% python3 -q
>>> import numpy as np
>>> np.set_printoptions(precision=2, suppress=True, linewidth=200, legacy="1.25")
>>> M = np.load("case10.npy")
>>> print(M)
[[ -1.13  -3.19  -6.66]
 [  0.29   6.91  -9.32]
 [ -1.6   -4.27 -10.4 ]
 [ -1.33  -2.61 -10.09]
 [ -0.72   0.8   -9.5 ]
 [ -0.42   3.81 -11.57]
 [  0.27   4.33  -4.49]
 [  0.05   0.04  -0.01]
 [ -1.5   -4.6   -8.65]
 [  0.42   3.99  -2.82]
 [ -1.38  -2.3  -11.79]]
>>> left, sv, VT = np.linalg.svd(M)
>>> print(np.argmax(sv[:-1] / (sv[1:] + 1e-6)) + 1)
2
>>> print(sv)
[28.54 12.77  0.08]
>>> A2 = left[:, :2] @ np.diag(sv[:2]) @ VT[:2]
>>> print(A2)
[[ -1.1   -3.19  -6.66]
 [  0.29   6.91  -9.32]
 [ -1.61  -4.27 -10.4 ]
 [ -1.31  -2.61 -10.09]
 [ -0.71   0.8   -9.5 ]
 [ -0.41   3.81 -11.57]
 [  0.3    4.33  -4.49]
 [  0.01   0.05  -0.01]
 [ -1.5   -4.6   -8.65]
 [  0.39   3.99  -2.82]
 [ -1.41  -2.29 -11.79]]
>>> print(round(float(np.abs(M - A2).max()), 2))
0.04
>>> print(round(np.linalg.norm(M - A2, 2), 2), round(float(sv[2]), 2))
0.08 0.08
>>> arr = np.load("dump.npy")
>>> print(arr)
[[ 0  3 -1  3]
 [ 0  0  3  3]
 [ 0  0  0 -2]
 [ 0  0  0  0]]
>>> # triangular, det is the product of the diagonal
>>> print(round(float(np.linalg.norm(arr, 2)), 2))
5.25
>>> print(round(float(np.linalg.norm(arr[3], 1)), 2), round(np.linalg.norm(arr[3], np.inf), 2))
0.0 0.0
>>> rng = np.random.default_rng(90713)
>>> labels = rng.permutation(4)
>>> print(labels)
[3 2 0 1]
>>> A2 = arr[labels][:, labels]
>>> print(np.sort(np.abs(np.linalg.eigvals(A2))))
[0. 0. 0. 0.]
>>> print(np.round(np.linalg.det(A2), 2), round(np.linalg.det(arr[labels]), 2))
0.0 0.0
>>> print(np.linalg.lstsq(arr[:-1].T, arr[-1])[2])
3
>>> print(np.round(arr @ np.linalg.pinv(arr) @ arr, 2) + 0)
[[ 0.  3. -1.  3.]
 [ 0.  0.  3.  3.]
 [ 0.  0.  0. -2.]
 [ 0.  0.  0.  0.]]
>>> A2 = np.c_[M[:, :2] @ np.array([[-3, 4], [4, 3]]), np.array([-3, 1, 4, -3, 5, 3, -5, 4, 1, 2, 1])]
>>> print(A2)
[[ -9.37 -14.09  -3.  ]
 [ 26.77  21.89   1.  ]
 [-12.28 -19.21   4.  ]
 [ -6.45 -13.15  -3.  ]
 [  5.36  -0.48   5.  ]
 [ 16.5    9.75   3.  ]
 [ 16.51  14.07  -5.  ]
 [  0.01   0.32   4.  ]
 [-13.9  -19.8    1.  ]
 [ 14.7   13.65   2.  ]
 [ -5.06 -12.42   1.  ]]
>>> print(np.round(np.linalg.norm(A2 - M @ np.linalg.lstsq(M, A2)[0], axis=0), 2) + 0)
[0.   0.   7.81]
>>> print(np.linalg.norm(np.linalg.qr(M)[0].T @ A2, axis=0) ** 2 / ((A2 ** 2).sum(axis=0) + 1e-12))
[1.   1.   0.47]
>>> J = np.array([[-26.28, -5.96, 8.8],
...     [-25.21, -3.9, 10.04],
...     [-26.39, -6.78, 6.51],
...     [-28.1, -7.0, 8.06],
...     [-26.06, -5.14, 8.54],
...     [-27.76, -5.48, 10.18],
...     [-27.7, -6.21, 9.18],
...     [-26.15, -5.25, 9.28],
...     [-26.73, -3.58, 9.48],
...     [-26.19, -5.28, 10.02]])
>>> print(J)
[[-26.28  -5.96   8.8 ]
 [-25.21  -3.9   10.04]
 [-26.39  -6.78   6.51]
 [-28.1   -7.     8.06]
 [-26.06  -5.14   8.54]
 [-27.76  -5.48  10.18]
 [-27.7   -6.21   9.18]
 [-26.15  -5.25   9.28]
 [-26.73  -3.58   9.48]
 [-26.19  -5.28  10.02]]
>>> left, sv, VT = np.linalg.svd(J)
>>> print(np.argmax(sv[:-1] / (sv[1:] + 1e-6)) + 1)
1
>>> A2 = left[:, :1] @ np.diag(sv[:1]) @ VT[:1]
>>> print(round(np.linalg.norm(J - A2, 2), 2), round(float(sv[1]), 2))
4.38 4.38
>>> print(round(np.abs(J - A2).max(), 2))
2.25
>>> print(np.linalg.matrix_rank(A2))
1
